In [1]: import numpy as np

In [2]: np.set_printoptions(suppress=True, linewidth=100)

In [3]: r0 = np.array([0, -1, 0, -3])

In [4]: v = np.array([-1, -3, 3, 1, 2, 0, 2, 2, 3, -3, 2, 2])

In [5]: m1 = r0[:, None] + v[None, :]

In [6]: m1
Out[6]: 
array([[-1, -3,  3,  1,  2,  0,  2,  2,  3, -3,  2,  2],
       [-2, -4,  2,  0,  1, -1,  1,  1,  2, -4,  1,  1],
       [-1, -3,  3,  1,  2,  0,  2,  2,  3, -3,  2,  2],
       [-4, -6,  0, -2, -1, -3, -1, -1,  0, -6, -1, -1]])

In [7]: # rows and columns are dependent

In [8]: np.count_nonzero(m1)
Out[8]: np.int64(43)

In [9]: m1.mean(axis=0)
Out[9]: array([-2., -4.,  2.,  0.,  1., -1.,  1.,  1.,  2., -4.,  1.,  1.])

In [10]: np.round(np.linalg.norm(m1), 4)
Out[10]: np.float64(16.4924)

In [11]: m1[4]
---------------------------------------------------------------------------
IndexError                                Traceback (most recent call last)
Cell In[11], line 1
----> 1 m1[4]

IndexError: index 4 is out of bounds for axis 0 with size 4

In [12]: np.unravel_index(np.abs(m1).argmax(), m1.shape)
Out[12]: (np.int64(3), np.int64(1))

In [13]: np.round(np.linalg.norm(m1, axis=0), 4)
Out[13]: 
array([4.6904, 8.3666, 4.6904, 2.4495, 3.1623, 3.1623, 3.1623, 3.1623, 4.6904, 8.3666, 3.1623,
       3.1623])

In [14]: m1[2] @ m1[0]
Out[14]: np.int64(58)

In [15]: round(np.linalg.norm(m1[2] - m1[0]), 4)
Out[15]: np.float64(0.0)

In [16]: np.round(np.linalg.norm(m1, 1), 4), round(float(np.linalg.norm(m1, np.inf)), 4)
Out[16]: (np.float64(16.0), 26.0)

In [17]: arr = np.load("mat.npy")

In [18]: arr
Out[18]: 
array([[-2.2971, -0.9514, -1.0484,  0.477 ,  4.3966, -1.7297],
       [-0.0044,  0.6194, -2.0747, -0.9149,  1.2425, -0.3887],
       [ 0.5638,  0.3434,  0.0535,  2.3718, -4.7079,  1.8454],
       [ 0.2492, -0.974 ,  0.5243, -2.0366,  3.266 , -0.0547],
       [ 2.3476,  1.3963, -1.5785, -1.3683,  1.6199,  0.7809],
       [ 2.4799, -1.1379,  0.1509, -2.6372,  1.853 , -2.7079],
       [-0.6122, -0.7393,  0.4599, -0.1105,  1.4205, -1.4657],
       [ 1.423 ,  0.5717, -0.3655, -4.8249,  5.9158, -0.4782],
       [ 2.2196, -1.5168,  1.5669, -2.6582,  0.8513,  0.3459],
       [ 0.0994, -0.6704, -1.1709, -2.1383, -0.6999, -1.0131],
       [ 2.3154,  0.204 , -1.1771, -1.5702,  0.4939,  0.6335],
       [-1.5322,  0.9428,  2.0688,  0.6826,  0.0661,  2.0716],
       [ 2.3486, -0.1961, -2.0992, -2.6145,  1.4884, -1.7682],
       [ 0.3261, -2.6409, -0.3604,  1.9651, -3.9966, -2.2679],
       [ 2.009 , -1.618 , -0.1311, -2.0488,  1.1315, -1.2571],
       [ 0.6592,  0.3964, -0.5172, -0.0315, -1.8066,  1.2231],
       [-0.236 , -1.4558, -1.9937, -1.5648, -0.5417, -1.7393],
       [-0.7604, -0.7584, -0.3209, -0.9664,  2.5972, -0.8641],
       [-0.4606,  0.6965,  2.0116, -0.3932,  2.3414,  2.7569],
       [-1.0812,  1.0964,  0.0027, -0.2034,  0.6877,  1.8431],
       [ 1.706 , -0.4242, -1.5156, -1.3683,  0.7775, -0.8509],
       [ 1.5841, -1.5908,  0.1569,  2.1625, -3.5207, -1.1044],
       [-1.7851,  0.6316,  0.052 ,  1.4557, -1.9132,  0.7339],
       [ 0.0002,  0.1829, -2.7604, -2.2105,  0.9983, -1.8219],
       [-2.0738, -0.4168, -0.3996, -0.1753,  2.6258, -1.0573],
       [-0.3971, -0.5357,  0.7656,  0.2561, -1.3862, -1.7553],
       [ 1.514 , -1.826 ,  0.0635,  2.7972, -5.3895, -0.8296],
       [-0.8873, -2.3156, -0.4724, -2.903 ,  1.2996, -3.0363],
       [ 0.0447, -0.0091, -0.9027,  2.0196, -4.2052,  0.7078],
       [ 0.175 , -0.3353, -0.9753, -0.1968,  1.4966, -0.6966],
       [-0.2896, -1.4611,  0.4981, -1.1   ,  1.9867, -1.7123],
       [ 2.358 , -0.0318, -0.0191,  0.9852, -1.8811, -0.2305],
       [ 0.3274, -0.4164, -0.2619,  2.0428, -5.4078,  2.4063],
       [-2.7541,  1.0747,  0.0083, -2.2677,  6.4725,  0.2141]])

In [19]: proj = arr @ np.linalg.solve(arr.T @ arr, arr.T)

In [20]: np.round(proj @ arr[:, 3], 4)
Out[20]: 
array([ 0.477 , -0.9149,  2.3718, -2.0366, -1.3683, -2.6372, -0.1105, -4.8249, -2.6582, -2.1383,
       -1.5702,  0.6826, -2.6145,  1.9651, -2.0488, -0.0315, -1.5648, -0.9664, -0.3932, -0.2034,
       -1.3683,  2.1625,  1.4557, -2.2105, -0.1753,  0.2561,  2.7972, -2.903 ,  2.0196, -0.1968,
       -1.1   ,  0.9852,  2.0428, -2.2677])
